% ipython --no-banner

In [1]: import numpy as np

In [2]: np.set_printoptions(precision=2, suppress=True, linewidth=100, floatmode="fixed")

In [3]: other = np.array([[2, -1, 1, -2, 0, 2],
   ...:     [-1, 2, 1, -1, 2, 0],
   ...:     [0, -1, 0, -1, 1, 0],
   ...:     [0, -1, 1, -2, -2, 1],
   ...:     [1, 2, 1, 0, 2, -2],
   ...:     [-2, 0, 2, -2, 0, -1]])

In [4]: X = other + other.T

In [5]: X
Out[5]: 
array([[ 4, -2,  1, -2,  1,  0],
       [-2,  4,  0, -2,  4,  0],
       [ 1,  0,  0,  0,  2,  2],
       [-2, -2,  0, -4, -2, -1],
       [ 1,  4,  2, -2,  4, -2],
       [ 0,  0,  2, -1, -2, -2]])

In [6]: def softmax(z):
   ...:     e = np.exp(z - z.max(axis=-1, keepdims=True))
   ...:     return e / e.sum(axis=-1, keepdims=True)
   ...: 

In [7]: np.round(softmax(10 * X[4]), 2) + 0
Out[7]: array([0.00, 0.50, 0.00, 0.00, 0.50, 0.00])

In [8]: np.round(softmax(X[4]), 2) + 0
Out[8]: array([0.02, 0.46, 0.06, 0.00, 0.46, 0.00])

In [9]: att = X @ X.T / np.sqrt(6)

In [10]: softmax(att).round(6).argmax(axis=1)
Out[10]: array([0, 1, 2, 3, 4, 5])

In [11]: np.round(softmax(att), 2) + 0
Out[11]: 
array([[1.00, 0.00, 0.00, 0.00, 0.00, 0.00],
       [0.00, 0.92, 0.00, 0.00, 0.08, 0.00],
       [0.16, 0.16, 0.56, 0.00, 0.11, 0.00],
       [0.00, 0.00, 0.00, 1.00, 0.00, 0.00],
       [0.00, 0.01, 0.00, 0.00, 0.99, 0.00],
       [0.01, 0.00, 0.00, 0.22, 0.01, 0.76]])

In [12]: np.round(softmax(att + np.triu(np.full(att.shape, -np.inf), 1)), 2) + 0
Out[12]: 
array([[1.00, 0.00, 0.00, 0.00, 0.00, 0.00],
       [0.00, 1.00, 0.00, 0.00, 0.00, 0.00],
       [0.19, 0.19, 0.63, 0.00, 0.00, 0.00],
       [0.00, 0.00, 0.00, 1.00, 0.00, 0.00],
       [0.00, 0.01, 0.00, 0.00, 0.99, 0.00],
       [0.01, 0.00, 0.00, 0.22, 0.01, 0.76]])

In [13]: sig = 5 * 0.9 ** np.arange(4)

In [14]: rng = np.random.default_rng(61)

In [15]: K = rng.normal(size=(24, 4)) * rng.permutation(sig)

In [16]: K
Out[16]: 
array([[ -2.07,  -4.28,   5.31,  -5.08],
       [ -6.49,   2.65,   4.21,  -4.27],
       [ -2.06,  11.26,  -5.09,  -2.28],
       [  4.30,   3.02,   8.06,   3.68],
       [ -1.49,   0.48,  -2.75,   3.63],
       [  1.85,  -4.98,   2.42,  -3.69],
       [  0.26,  -1.54,   1.42, -11.68],
       [  1.62,  -5.76,   5.86,  -5.32],
       [ -1.89,  -2.88,   1.29,   4.77],
       [  0.78,  -0.09,   0.82,  -0.47],
       [  0.20,  -2.99,  -0.67,   6.62],
       [  4.07,  -6.90,  -1.06,   0.92],
       [ -1.90,  -2.64,  -0.20,   4.57],
       [  3.95,   0.25,   4.29,  -0.35],
       [  1.51,  -0.77,  -7.56,  -2.98],
       [  1.46,   4.83,   1.78,   9.47],
       [  3.47,   0.32,  -2.09,  10.37],
       [ -0.72,  -4.46,   2.12,  -2.41],
       [  2.29,  -6.21,   4.66,   4.56],
       [ -1.25,  -3.88,   0.76,   5.35],
       [ -2.12,  -0.69,   5.94,   2.79],
       [ -0.40,   1.46,   0.98,  -1.82],
       [ -0.49, -10.79,   0.65,   4.02],
       [  2.49,  -1.73,   8.43,   6.22]])

In [17]: K.reshape(-1, 2)
Out[17]: 
array([[ -2.07,  -4.28],
       [  5.31,  -5.08],
       [ -6.49,   2.65],
       [  4.21,  -4.27],
       [ -2.06,  11.26],
       [ -5.09,  -2.28],
       [  4.30,   3.02],
       [  8.06,   3.68],
       [ -1.49,   0.48],
       [ -2.75,   3.63],
       [  1.85,  -4.98],
       [  2.42,  -3.69],
       [  0.26,  -1.54],
       [  1.42, -11.68],
       [  1.62,  -5.76],
       [  5.86,  -5.32],
       [ -1.89,  -2.88],
       [  1.29,   4.77],
       [  0.78,  -0.09],
       [  0.82,  -0.47],
       [  0.20,  -2.99],
       [ -0.67,   6.62],
       [  4.07,  -6.90],
       [ -1.06,   0.92],
       [ -1.90,  -2.64],
       [ -0.20,   4.57],
       [  3.95,   0.25],
       [  4.29,  -0.35],
       [  1.51,  -0.77],
       [ -7.56,  -2.98],
       [  1.46,   4.83],
       [  1.78,   9.47],
       [  3.47,   0.32],
       [ -2.09,  10.37],
       [ -0.72,  -4.46],
       [  2.12,  -2.41],
       [  2.29,  -6.21],
       [  4.66,   4.56],
       [ -1.25,  -3.88],
       [  0.76,   5.35],
       [ -2.12,  -0.69],
       [  5.94,   2.79],
       [ -0.40,   1.46],
       [  0.98,  -1.82],
       [ -0.49, -10.79],
       [  0.65,   4.02],
       [  2.49,  -1.73],
       [  8.43,   6.22]])

In [18]: t3 = K.reshape(24, 2, -1)

In [19]: t3.shape
Out[19]: (24, 2, 2)

In [20]: t3[:, 0]
Out[20]: 
array([[ -2.07,  -4.28],
       [ -6.49,   2.65],
       [ -2.06,  11.26],
       [  4.30,   3.02],
       [ -1.49,   0.48],
       [  1.85,  -4.98],
       [  0.26,  -1.54],
       [  1.62,  -5.76],
       [ -1.89,  -2.88],
       [  0.78,  -0.09],
       [  0.20,  -2.99],
       [  4.07,  -6.90],
       [ -1.90,  -2.64],
       [  3.95,   0.25],
       [  1.51,  -0.77],
       [  1.46,   4.83],
       [  3.47,   0.32],
       [ -0.72,  -4.46],
       [  2.29,  -6.21],
       [ -1.25,  -3.88],
       [ -2.12,  -0.69],
       [ -0.40,   1.46],
       [ -0.49, -10.79],
       [  2.49,  -1.73]])

In [21]: np.swapaxes(t3, 1, 2)[7]
Out[21]: 
array([[ 1.62,  5.86],
       [-5.76, -5.32]])
